In [1]: import numpy as np

In [2]: from numpy import linalg as LA

In [3]: np.set_printoptions(precision=1, suppress=True, linewidth=100)

In [4]: F = np.loadtxt("case11.csv", delimiter=",")

In [5]: F.round(1) + 0
Out[5]: 
array([[ 0.9,  0. ,  0.4,  0.3],
       [ 0. ,  1. , -0.1, -0.1],
       [ 0.4, -0.1, -0.2, -0.9],
       [ 0.3, -0.1, -0.9,  0.3]])

In [6]: # symmetric, so the eigenvalues are real

In [7]: np.round(F @ F.T, 1) + 0
Out[7]: 
array([[1., 0., 0., 0.],
       [0., 1., 0., 0.],
       [0., 0., 1., 0.],
       [0., 0., 0., 1.]])

In [8]: LA.norm(F, axis=0)
Out[8]: array([1., 1., 1., 1.])

In [9]: np.round(LA.pinv(F), 1) + 0
Out[9]: 
array([[ 0.9,  0. ,  0.4,  0.3],
       [ 0. ,  1. , -0.1, -0.1],
       [ 0.4, -0.1, -0.2, -0.9],
       [ 0.3, -0.1, -0.9,  0.3]])

In [10]: x0 = np.array([1, 3, 2, 1])

In [11]: np.abs(LA.eigvals(F))
Out[11]: array([1., 1., 1., 1.])

In [12]: np.round(LA.inv(F), 1) + 0
Out[12]: 
array([[ 0.9,  0. ,  0.4,  0.3],
       [ 0. ,  1. , -0.1, -0.1],
       [ 0.4, -0.1, -0.2, -0.9],
       [ 0.3, -0.1, -0.9,  0.3]])

In [13]: np.sort(np.abs(np.degrees(np.angle(LA.eigvals(F)))))
Out[13]: array([  0.,   0.,   0., 180.])

In [14]: round(float(LA.norm(x0)), 1), round(LA.norm(F @ x0), 1)
Out[14]: (3.9, np.float64(3.9))

In [15]: E = np.load("block17.npy")

In [16]: E
Out[16]: 
array([[ 1, -1,  1],
       [ 1,  0,  0],
       [ 1,  1,  1],
       [ 1,  2,  4]])

In [17]: U, sv, Vh = LA.svd(E, full_matrices=False)

In [18]: (sv > 1e-8).sum()
Out[18]: np.int64(3)

In [19]: np.round(U.T @ U, 1) + 0
Out[19]: 
array([[1., 0., 0.],
       [0., 1., 0.],
       [0., 0., 1.]])

In [20]: np.round(np.sqrt((sv ** 2).sum()), 1), round(LA.norm(E), 1)
Out[20]: (np.float64(5.3), np.float64(5.3))

In [21]: np.round(Vh @ Vh.T, 1) + 0
Out[21]: 
array([[1., 0., 0.],
       [0., 1., 0.],
       [0., 0., 1.]])

In [22]: sv
Out[22]: array([4.9, 1.7, 1.1])

In [23]: O, Rm = LA.qr(E)

In [24]: np.round(O @ Rm, 1) + 0
Out[24]: 
array([[ 1., -1.,  1.],
       [ 1.,  0.,  0.],
       [ 1.,  1.,  1.],
       [ 1.,  2.,  4.]])

In [25]: O
Out[25]: 
array([[-0.5,  0.7,  0.5],
       [-0.5,  0.2, -0.5],
       [-0.5, -0.2, -0.5],
       [-0.5, -0.7,  0.5]])

In [26]: np.trace(O @ O.T)
Out[26]: np.float64(3.0)

In [27]: np.allclose(Rm.T @ Rm, E.T @ E)
Out[27]: True

In [28]: Rm
Out[28]: 
array([[-2. , -1. , -3. ],
       [ 0. , -2.2, -2.2],
       [ 0. ,  0. ,  2. ]])

In [29]: data = np.load("mat.npy")

In [30]: data
Out[30]: 
array([[-3, -3, -3, -3],
       [-2,  2, -2,  2],
       [-3, -3, -3, -3],
       [-2,  2, -2,  2]])

In [31]: data @ LA.pinv(data) @ data
Out[31]: 
array([[-3., -3., -3., -3.],
       [-2.,  2., -2.,  2.],
       [-3., -3., -3., -3.],
       [-2.,  2., -2.,  2.]])

In [32]: np.abs(np.diag(LA.qr(data)[1])) > 1e-9
Out[32]: array([ True,  True, False, False])

In [33]: rng = np.random.default_rng(352550)

In [34]: M2 = data + rng.integers(-2, 3, (4, 2)) @ rng.integers(-2, 3, (2, 4))

In [35]: M2
Out[35]: 
array([[-4,  0, -8, -6],
       [ 0,  4, -4,  4],
       [-5, -5, -1, -5],
       [-2,  2, -2,  2]])

In [36]: np.round(LA.svd(M2 - data, compute_uv=False), 1) + 0
Out[36]: array([7.1, 5. , 0. , 0. ])

In [37]: (data + data.T) / 2
Out[37]: 
array([[-3. , -2.5, -3. , -2.5],
       [-2.5,  2. , -2.5,  2. ],
       [-3. , -2.5, -3. , -2.5],
       [-2.5,  2. , -2.5,  2. ]])

In [38]: np.allclose(data, data.T)
Out[38]: False

In [39]: data @ data
Out[39]: 
array([[30,  6, 30,  6],
       [ 4, 20,  4, 20],
       [30,  6, 30,  6],
       [ 4, 20,  4, 20]])

In [40]: round(np.abs(LA.eigvals(data)).max(), 1)
Out[40]: np.float64(8.0)

In [41]: round(float(LA.det(data)), 1)
Out[41]: 0.0

In [42]: np.round(np.sort(np.abs(LA.eigvals(data))), 1) + 0
Out[42]: array([0., 0., 6., 8.])

In [43]: np.allclose(data @ data.T, data.T @ data)
Out[43]: False

In [44]: W0 = np.minimum.outer(np.arange(1, 3), np.arange(1, 3)) * 3

In [45]: W0
Out[45]: 
array([[3, 3],
       [3, 6]])

In [46]: idx = rng.permutation(2)

In [47]: idx
Out[47]: array([1, 0])

In [48]: M2 = W0[idx][:, idx]

In [49]: round(float(LA.det(M2)), 1), round(LA.det(W0[idx]), 1)
Out[49]: (9.0, np.float64(-9.0))

In [50]: np.sort(np.abs(LA.eigvals(M2)))
Out[50]: array([1.1, 7.9])

In [51]: np.trace(M2)
Out[51]: np.int64(9)

In [52]: np.diag(M2)
Out[52]: array([6, 3])

In [53]: np.allclose(M2, W0)
Out[53]: False

In [54]: P = np.triu(np.array([[0, 4], [-2, 1]]), 1) + np.eye(2)

In [55]: M2 = P @ W0 @ LA.inv(P)

In [56]: P @ W0 - W0 @ P
Out[56]: 
array([[ 12.,  12.],
       [  0., -12.]])

In [57]: LA.matrix_rank(M2)
Out[57]: np.int64(2)

In [58]: np.trace(M2), np.trace(W0)
Out[58]: (np.float64(9.0), np.int64(9))

In [59]: M2
Out[59]: 
array([[ 15., -33.],
       [  3.,  -6.]])

In [60]: round(LA.det(M2), 1)
Out[60]: np.float64(9.0)

In [61]: J = np.load("sample18.npy")

In [62]: J
Out[62]: 
array([[ 2,  2,  2,  1],
       [ 0,  3,  3,  0],
       [ 2, 14, 14,  1]])

In [63]: M2 = np.array([[-5, 5, 0], [-8, 4, -7], [-7, 7, -5], [8, 7, 9]])

In [64]: J @ M2
Out[64]: 
array([[ -32,   39,  -15],
       [ -45,   33,  -36],
       [-212,  171, -159]])

In [65]: x0 = np.array([-2, 1, 1, 0])

In [66]: a = np.maximum(J @ x0, 0)

In [67]: a
Out[67]: array([ 0,  6, 24])

In [68]: J.T @ a
Out[68]: array([ 48, 354, 354,  24])

In [69]: np.maximum(J @ x0, 0) - np.maximum(-J @ x0, 0)
Out[69]: array([ 0,  6, 24])

In [70]: U, sv, Vh = LA.svd(J)

In [71]: np.argmax(sv[:-1] / (sv[1:] + 1e-6)) + 1
Out[71]: np.int64(2)

In [72]: sv.round(1) + 0
Out[72]: array([20.6,  2. ,  0. ])

In [73]: M2 = U[:, :2] @ np.diag(sv[:2]) @ Vh[:2]

In [74]: np.round(np.abs(J - M2).max(), 1)
Out[74]: np.float64(0.0)

In [75]: LA.matrix_rank(J, rtol=0.05)
Out[75]: np.int64(2)

In [76]: M2.round(1) + 0
Out[76]: 
array([[ 2.,  2.,  2.,  1.],
       [ 0.,  3.,  3.,  0.],
       [ 2., 14., 14.,  1.]])

In [77]: round(float(LA.norm(J - M2) / LA.norm(J)), 1)
Out[77]: 0.0

In [78]: LA.matrix_rank(M2)
Out[78]: np.int64(2)

In [79]: m1 = np.loadtxt("x.csv", delimiter=",")

In [80]: m1
Out[80]: 
array([[-0.3,  0.3, -0.5],
       [-0.7, -0.5, -0.4],
       [-0.2,  0.8, -0.2],
       [-0.7,  0.1,  0.7]])

In [81]: def softmax(z):
    ...:     e = np.exp(z - z.max(axis=-1, keepdims=True))
    ...:     return e / e.sum(axis=-1, keepdims=True)
    ...: 

In [82]: np.round(softmax(W0[1] + -1), 1) + 0
Out[82]: array([0., 1.])

In [83]: np.round(softmax(W0[1]), 1) + 0
Out[83]: array([0., 1.])

In [84]: np.round(softmax(10 * W0[1]), 1) + 0
Out[84]: array([0., 1.])

In [85]: att = W0 @ W0.T / np.sqrt(2)

In [86]: softmax(att)[1] @ W0
Out[86]: array([3., 6.])

In [87]: softmax(att).round(6).argmax(axis=1)
Out[87]: array([1, 1])

In [88]: G = m1.T @ m1

In [89]: np.allclose(G, G.T)
Out[89]: True

In [90]: (m1 @ m1.T).shape
Out[90]: (4, 4)

In [91]: x0 = np.array([1, -2, -1])

In [92]: y = m1 @ x0

In [93]: y
Out[93]: array([-0.3,  0.8, -1.6, -1.6])

In [94]: LA.solve(m1.T @ m1, m1.T @ y)
Out[94]: array([ 1., -2., -1.])

In [95]: y = y + 0.1 * rng.normal(size=4)

In [96]: y
Out[96]: array([-0.3,  0.8, -1.6, -1.6])

In [97]: c, *_ = LA.lstsq(m1, y)

In [98]: round(LA.norm(y - m1 @ c), 1)
Out[98]: np.float64(0.0)

In [99]: A = np.load("run11.npy")

In [100]: A
Out[100]: 
array([[1, 0, 0],
       [0, 1, 0],
       [0, 0, 0]])

In [101]: # 3 blocks once reordered

In [102]: ev, V = LA.eigh(A)

In [103]: x0 = np.array([3, 5, -3])

In [104]: V * np.maximum(ev, 0) @ V.T
Out[104]: 
array([[1., 0., 0.],
       [0., 1., 0.],
       [0., 0., 0.]])

In [105]: V * np.abs(ev) @ V.T
Out[105]: 
array([[1., 0., 0.],
       [0., 1., 0.],
       [0., 0., 0.]])

In [106]: x0 @ A @ x0
Out[106]: np.int64(34)

In [107]: np.abs(A).sum(axis=1).max(), np.abs(ev).max()
Out[107]: (np.int64(1), np.float64(1.0))

In [108]: LA.eigvalsh(A[1:, 1:])
Out[108]: array([0., 1.])

In [109]: round(x0 @ A @ x0 / (x0 @ x0), 1), ev[0], ev[-1]
Out[109]: (np.float64(0.8), np.float64(0.0), np.float64(1.0))

In [110]: feats = np.loadtxt("test12.csv", delimiter=",")

In [111]: feats
Out[111]: 
array([[-2.4, -0.6, -1.4,  0.8],
       [ 1.1, -2.7, -0.7,  0.2],
       [ 0. ,  0.2, -1.6, -2.5],
       [ 1.4,  1.1, -2. ,  1.3]])

In [112]: r0 = np.array([-2, 0, 1, 0])

In [113]: M2 = feats + np.outer(r0, np.eye(4)[2])

In [114]: LA.matrix_rank(LA.inv(M2) - LA.inv(feats), tol=1e-8)
Out[114]: np.int64(1)

In [115]: M2
Out[115]: 
array([[-2.4, -0.6, -3.4,  0.8],
       [ 1.1, -2.7, -0.7,  0.2],
       [ 0. ,  0.2, -0.6, -2.5],
       [ 1.4,  1.1, -2. ,  1.3]])

In [116]: np.round(LA.det(M2) / LA.det(feats), 1), round(float(1 + LA.solve(feats, r0)[2]), 1)
Out[116]: (np.float64(1.1), 1.1)

In [117]: T = np.stack([feats, 2 * feats, feats[::-1]])

In [118]: LA.det(T)
Out[118]: array([  -81., -1296.,   -81.])

In [119]: np.round(np.einsum("bij,cij->bc", T, T), 1) + 0
Out[119]: 
array([[ 36.,  72.,   0.],
       [ 72., 144.,   0.],
       [  0.,   0.,  36.]])

In [120]: T.shape
Out[120]: (3, 4, 4)

In [121]: LA.matrix_rank(T)
Out[121]: array([4, 4, 4])

In [122]: (T @ feats.T).shape
Out[122]: (3, 4, 4)
